% ipython --no-banner

In [1]: import numpy as np

In [2]: from numpy import linalg as LA

In [3]: np.set_printoptions(precision=2, suppress=True, linewidth=100, sign=" ")

In [4]: tidy = lambda a: np.round(a, 2) + 0

In [5]: F = np.tril(np.array([[3, 2, 2, 2, 1, 2, 1, 1, 2, 0, 3, 1, 0],
   ...:     [2, 0, 2, 1, 3, 0, 3, 1, 0, 0, 2, 1, 0],
   ...:     [0, 2, 3, 2, 1, 0, 1, 1, 2, 3, 0, 1, 0],
   ...:     [0, 3, 2, 3, 2, 3, 0, 2, 1, 3, 2, 1, 3],
   ...:     [1, 3, 1, 3, 3, 2, 3, 3, 1, 1, 1, 0, 2],
   ...:     [2, 2, 3, 0, 2, 0, 2, 2, 3, 3, 3, 0, 0],
   ...:     [3, 2, 3, 0, 2, 0, 2, 2, 0, 0, 3, 2, 3],
   ...:     [1, 3, 2, 3, 2, 0, 3, 1, 3, 1, 1, 0, 1],
   ...:     [3, 0, 0, 1, 0, 1, 3, 0, 1, 1, 3, 1, 2],
   ...:     [0, 1, 1, 2, 2, 1, 3, 2, 3, 2, 2, 2, 0],
   ...:     [0, 0, 2, 2, 2, 2, 3, 1, 2, 0, 3, 0, 1],
   ...:     [2, 1, 0, 2, 2, 3, 3, 2, 1, 3, 3, 2, 3],
   ...:     [3, 0, 3, 3, 3, 1, 0, 3, 1, 0, 1, 1, 0]]), -1) + np.eye(13, dtype=int)

In [6]: F
Out[6]: 
array([[ 1,  0,  0,  0,  0,  0,  0,  0,  0,  0,  0,  0,  0],
       [ 2,  1,  0,  0,  0,  0,  0,  0,  0,  0,  0,  0,  0],
       [ 0,  2,  1,  0,  0,  0,  0,  0,  0,  0,  0,  0,  0],
       [ 0,  3,  2,  1,  0,  0,  0,  0,  0,  0,  0,  0,  0],
       [ 1,  3,  1,  3,  1,  0,  0,  0,  0,  0,  0,  0,  0],
       [ 2,  2,  3,  0,  2,  1,  0,  0,  0,  0,  0,  0,  0],
       [ 3,  2,  3,  0,  2,  0,  1,  0,  0,  0,  0,  0,  0],
       [ 1,  3,  2,  3,  2,  0,  3,  1,  0,  0,  0,  0,  0],
       [ 3,  0,  0,  1,  0,  1,  3,  0,  1,  0,  0,  0,  0],
       [ 0,  1,  1,  2,  2,  1,  3,  2,  3,  1,  0,  0,  0],
       [ 0,  0,  2,  2,  2,  2,  3,  1,  2,  0,  1,  0,  0],
       [ 2,  1,  0,  2,  2,  3,  3,  2,  1,  3,  3,  1,  0],
       [ 3,  0,  3,  3,  3,  1,  0,  3,  1,  0,  1,  1,  1]])

In [7]: # triangular, det is the product of the diagonal

In [8]: np.prod(np.diag(F)), tidy(LA.det(F))
Out[8]: (np.int64(1), np.float64(1.0))

In [9]: np.argsort(-LA.norm(F, axis=0).round(6), kind="stable")[:3]
Out[9]: array([ 6,  0,  1])

In [10]: feats = np.load("mat.npy")

In [11]: feats
Out[11]: 
array([[ 0,  0,  0,  0,  0,  0,  1,  0,  1,  0,  0,  0,  0],
       [ 0,  0,  0,  1,  0,  1,  0,  0,  0,  0,  1,  0,  0],
       [ 0,  0,  0,  0,  1,  0,  0,  0,  1,  1,  0,  0,  0],
       [ 0,  1,  0,  0,  0,  0,  0,  0,  0,  0,  0,  0,  1],
       [ 0,  0,  1,  0,  0,  0,  0,  0,  0,  0,  0,  0,  0],
       [ 0,  1,  0,  0,  0,  0,  0,  0,  0,  0,  0,  0,  0],
       [ 1,  0,  0,  0,  0,  0,  0,  0,  1,  1,  0,  0,  0],
       [ 0,  0,  0,  0,  0,  0,  0,  0,  0,  0,  0,  0,  0],
       [ 1,  0,  1,  0,  0,  0,  1,  0,  0,  0,  0,  0,  0],
       [ 0,  0,  1,  0,  0,  0,  1,  0,  0,  0,  0,  0,  0],
       [ 0,  1,  0,  0,  0,  0,  0,  0,  0,  0,  0,  0,  0],
       [ 0,  0,  0,  0,  0,  0,  0,  0,  0,  0,  0,  0,  0],
       [ 0,  0,  0,  1,  0,  0,  0,  0,  0,  0,  0,  0,  0]])

In [12]: rng = np.random.default_rng(8406)

In [13]: lab = rng.permutation(13)

In [14]: lab
Out[14]: array([ 10,   8,   2,  11,   0,   1,   5,   4,   7,   9,  12,   6,   3])

In [15]: other = feats[lab][:, lab]

In [16]: np.allclose(other, feats)
Out[16]: False

In [17]: np.trace(other)
Out[17]: np.int64(0)

In [18]: lab = rng.integers(0, 3, 10)

In [19]: mat = np.array([[2, 2, 3, -1, 3, 3, -3, -3, 2, -3],
    ...:     [-1, -3, 0, -3, 2, 2, 2, -1, -3, 0],
    ...:     [2, 1, 0, -2, -1, 1, -2, -2, 1, 0],
    ...:     [-2, -2, 0, 2, -3, 0, 0, 1, 2, 1],
    ...:     [2, 0, 1, -1, 3, 3, 3, 2, 1, 0],
    ...:     [0, 0, 0, 0, -3, 1, -1, -3, 3, 2],
    ...:     [1, 3, -3, -1, 1, 0, -1, 2, 1, -1],
    ...:     [0, 3, 3, -2, 2, 2, -1, 2, 3, 1],
    ...:     [-3, -2, 1, 1, -3, -2, 0, 0, 3, -2],
    ...:     [3, -3, -1, -3, 2, 2, 0, 3, -2, 0]]) * (lab[:, None] == lab)

In [20]: print(mat)
[[ 2  0  0  0  3  3  0 -3  0 -3]
 [ 0 -3  0  0  0  0  2  0 -3  0]
 [ 0  0  0 -2  0  0  0  0  0  0]
 [ 0  0  0  2  0  0  0  0  0  0]
 [ 2  0  0  0  3  3  0  2  0  0]
 [ 0  0  0  0 -3  1  0 -3  0  2]
 [ 0  3  0  0  0  0 -1  0  1  0]
 [ 0  0  0  0  2  2  0  2  0  1]
 [ 0 -2  0  0  0  0  0  0  3  0]
 [ 3  0  0  0  2  2  0  3  0  0]]

In [21]: # splits into 3 blocks

In [22]: Uu, sv, Vh = LA.svd(mat)

In [23]: V = Vh[:(sv > 1e-8).sum()]

In [24]: x0 = mat[6] + 4 * mat[0] + rng.integers(2) * np.eye(10)[6]

In [25]: x0
Out[25]: array([  8.,   3.,   0.,   0.,  12.,  12.,   0., -12.,   1., -12.])

In [26]: np.allclose(V.T @ V @ x0, x0)
Out[26]: True

In [27]: print(tidy(V.T @ V))
[[ 1.  0.  0.  0.  0.  0.  0.  0.  0.  0.]
 [ 0.  1.  0.  0.  0.  0.  0.  0.  0.  0.]
 [ 0.  0.  0.  0.  0.  0.  0.  0.  0.  0.]
 [ 0.  0.  0.  1.  0.  0.  0.  0.  0.  0.]
 [ 0.  0.  0.  0.  1.  0.  0.  0.  0.  0.]
 [ 0.  0.  0.  0.  0.  1.  0.  0.  0.  0.]
 [ 0.  0.  0.  0.  0.  0.  1.  0.  0.  0.]
 [ 0.  0.  0.  0.  0.  0.  0.  1.  0.  0.]
 [ 0.  0.  0.  0.  0.  0.  0.  0.  1.  0.]
 [ 0.  0.  0.  0.  0.  0.  0.  0.  0.  1.]]

In [28]: other = mat / np.sqrt((mat ** 2).mean(axis=1, keepdims=True))

In [29]: LA.matrix_rank(mat - mat.mean(axis=1, keepdims=True))
Out[29]: np.int64(9)

In [30]: LA.matrix_rank(other) == LA.matrix_rank(mat)
Out[30]: np.True_

In [31]: tidy(LA.norm(other, axis=1))
Out[31]: array([ 3.16,  3.16,  3.16,  3.16,  3.16,  3.16,  3.16,  3.16,  3.16,  3.16])

In [32]: tidy(mat @ LA.pinv(mat) @ mat)
Out[32]: 
array([[ 2.,  0.,  0.,  0.,  3.,  3.,  0., -3.,  0., -3.],
       [ 0., -3.,  0.,  0.,  0.,  0.,  2.,  0., -3.,  0.],
       [ 0.,  0.,  0., -2.,  0.,  0.,  0.,  0.,  0.,  0.],
       [ 0.,  0.,  0.,  2.,  0.,  0.,  0.,  0.,  0.,  0.],
       [ 2.,  0.,  0.,  0.,  3.,  3.,  0.,  2.,  0.,  0.],
       [ 0.,  0.,  0.,  0., -3.,  1.,  0., -3.,  0.,  2.],
       [ 0.,  3.,  0.,  0.,  0.,  0., -1.,  0.,  1.,  0.],
       [ 0.,  0.,  0.,  0.,  2.,  2.,  0.,  2.,  0.,  1.],
       [ 0., -2.,  0.,  0.,  0.,  0.,  0.,  0.,  3.,  0.],
       [ 3.,  0.,  0.,  0.,  2.,  2.,  0.,  3.,  0.,  0.]])

In [33]: np.allclose(mat[:-1].T @ LA.lstsq(mat[:-1].T, mat[-1])[0], mat[-1])
Out[33]: False

In [34]: np.abs(np.diag(LA.qr(mat)[1])) > 1e-9
Out[34]: array([ True,  True, False,  True,  True,  True,  True,  True,  True,  True])

In [35]: W = np.array([[0, 2, 1],
    ...:     [1, 1, 0],
    ...:     [2, 2, 0],
    ...:     [2, 2, 2],
    ...:     [2, 2, 1],
    ...:     [0, 2, 2],
    ...:     [2, 2, 2],
    ...:     [0, 1, 1],
    ...:     [1, 2, 1],
    ...:     [0, 0, 1]])

In [36]: c = np.array([-3, -2, -2])

In [37]: act = np.maximum(mat @ W + c, 0)

In [38]: act
Out[38]: 
array([[  3,  11,   3],
       [  0,   0,   0],
       [  0,   0,   0],
       [  1,   2,   2],
       [  3,  16,  11],
       [  0,   0,   0],
       [  0,   1,   0],
       [  1,   8,   7],
       [  0,   2,   1],
       [  1,  15,  10]])

In [39]: (act > 0).mean(axis=0)
Out[39]: array([ 0.5,  0.7,  0.6])

In [40]: (act > 0).astype(int)
Out[40]: 
array([[ 1,  1,  1],
       [ 0,  0,  0],
       [ 0,  0,  0],
       [ 1,  1,  1],
       [ 1,  1,  1],
       [ 0,  0,  0],
       [ 0,  1,  0],
       [ 1,  1,  1],
       [ 0,  1,  1],
       [ 1,  1,  1]])

In [41]: W2 = np.array([[0, 1, 1], [1, 1, 2], [0, 2, 0]])

In [42]: print(act @ W2)
[[ 11  20  25]
 [  0   0   0]
 [  0   0   0]
 [  2   7   5]
 [ 16  41  35]
 [  0   0   0]
 [  1   1   2]
 [  8  23  17]
 [  2   4   4]
 [ 15  36  31]]

In [43]: X = np.loadtxt("sample13.csv", delimiter=",")

In [44]: X
Out[44]: 
array([[ 0.,  0., -4.,  0.,  0.,  0.,  0.,  0.,  0.,  0., -4.,  0.],
       [ 3., -5.,  0., -1.,  0.,  0.,  0.,  0.,  5.,  0.,  0.,  0.],
       [-1.,  0.,  0.,  3.,  0.,  0.,  0., -3.,  0.,  0.,  0.,  1.],
       [ 0.,  0.,  0.,  0., -3.,  0.,  1.,  0., -3.,  0.,  0., -4.],
       [ 0.,  0., -5.,  0.,  0.,  0.,  1.,  0.,  0.,  0.,  1.,  0.],
       [ 0.,  0.,  0.,  0.,  0.,  0.,  0.,  0.,  0.,  0.,  0.,  0.],
       [ 0.,  0.,  0.,  0.,  0., -3.,  0.,  0.,  0.,  0.,  0.,  0.],
       [ 0.,  3.,  0.,  0.,  0.,  0.,  0.,  0.,  0.,  0., -3.,  0.],
       [ 0.,  0., -1., -5.,  1.,  0.,  0.,  0.,  0.,  4.,  0.,  0.],
       [ 0., -4.,  3.,  0.,  0.,  0.,  0.,  0.,  1.,  0.,  0.,  0.],
       [ 4.,  4.,  0.,  0.,  0.,  0.,  0.,  0.,  0.,  0.,  0.,  0.],
       [ 0.,  0.,  0.,  2., -3.,  0.,  4.,  0.,  0.,  0.,  0.,  0.]])

In [45]: # rank 11

In [46]: r = LA.matrix_rank(X)

In [47]: print(r)
11

In [48]: ns = LA.svd(X)[2][r:].T

In [49]: print(tidy(X @ ns))
[[ 0.]
 [ 0.]
 [ 0.]
 [ 0.]
 [ 0.]
 [ 0.]
 [ 0.]
 [ 0.]
 [ 0.]
 [ 0.]
 [ 0.]
 [ 0.]]

In [50]: print(np.allclose(X @ ns, 0))
True

In [51]: LA.matrix_rank(X.T @ X), LA.matrix_rank(X @ X.T)
Out[51]: (np.int64(11), np.int64(11))

In [52]: [int(LA.matrix_rank(np.delete(X, i, axis=0))) for i in range(12)]
Out[52]: [10, 10, 10, 10, 10, 11, 10, 10, 10, 10, 10, 10]

In [53]: K = np.loadtxt("test12.csv", delimiter=",")

In [54]: print(K)
[[ 1.    0.2   0.04  0.01  0.    0.    0.    0.    0.    0.    0.  ]
 [ 0.2   1.    0.2   0.04  0.01  0.    0.    0.    0.    0.    0.  ]
 [ 0.04  0.2   1.    0.2   0.04  0.01  0.    0.    0.    0.    0.  ]
 [ 0.01  0.04  0.2   1.    0.2   0.04  0.01  0.    0.    0.    0.  ]
 [ 0.    0.01  0.04  0.2   1.    0.2   0.04  0.01  0.    0.    0.  ]
 [ 0.    0.    0.01  0.04  0.2   1.    0.2   0.04  0.01  0.    0.  ]
 [ 0.    0.    0.    0.01  0.04  0.2   1.    0.2   0.04  0.01  0.  ]
 [ 0.    0.    0.    0.    0.01  0.04  0.2   1.    0.2   0.04  0.01]
 [ 0.    0.    0.    0.    0.    0.01  0.04  0.2   1.    0.2   0.04]
 [ 0.    0.    0.    0.    0.    0.    0.01  0.04  0.2   1.    0.2 ]
 [ 0.    0.    0.    0.    0.    0.    0.    0.01  0.04  0.2   1.  ]]

In [55]: x0 = np.array([2, -2, 5, -1, 1, 4, -4, 4, 3, -1, -4])

In [56]: h = np.maximum(K @ x0, 0)

In [57]: print(tidy(np.maximum(K @ x0, 0) - np.maximum(-K @ x0, 0)))
[ 1.79 -0.63  4.56  0.26  1.66  3.6  -2.26  3.89  3.32 -1.08 -4.04]

In [58]: tidy(np.tanh(K @ x0))
Out[58]: array([ 0.95, -0.56,  1.  ,  0.25,  0.93,  1.  , -0.98,  1.  ,  1.  , -0.79, -1.  ])

In [59]: tidy(h)
Out[59]: array([ 1.79,  0.  ,  4.56,  0.26,  1.66,  3.6 ,  0.  ,  3.89,  3.32,  0.  ,  0.  ])

In [60]: x0 = np.ones(11)

In [61]: for _ in range(3):
    ...:     x0 = K @ x0
    ...:     x0 /= LA.norm(x0)
    ...:     print(round(x0 @ K @ x0, 2))
    ...: 
1.45
1.46
1.46

In [62]: tidy(LA.eigvalsh(K)[-1])
Out[62]: np.float64(1.47)
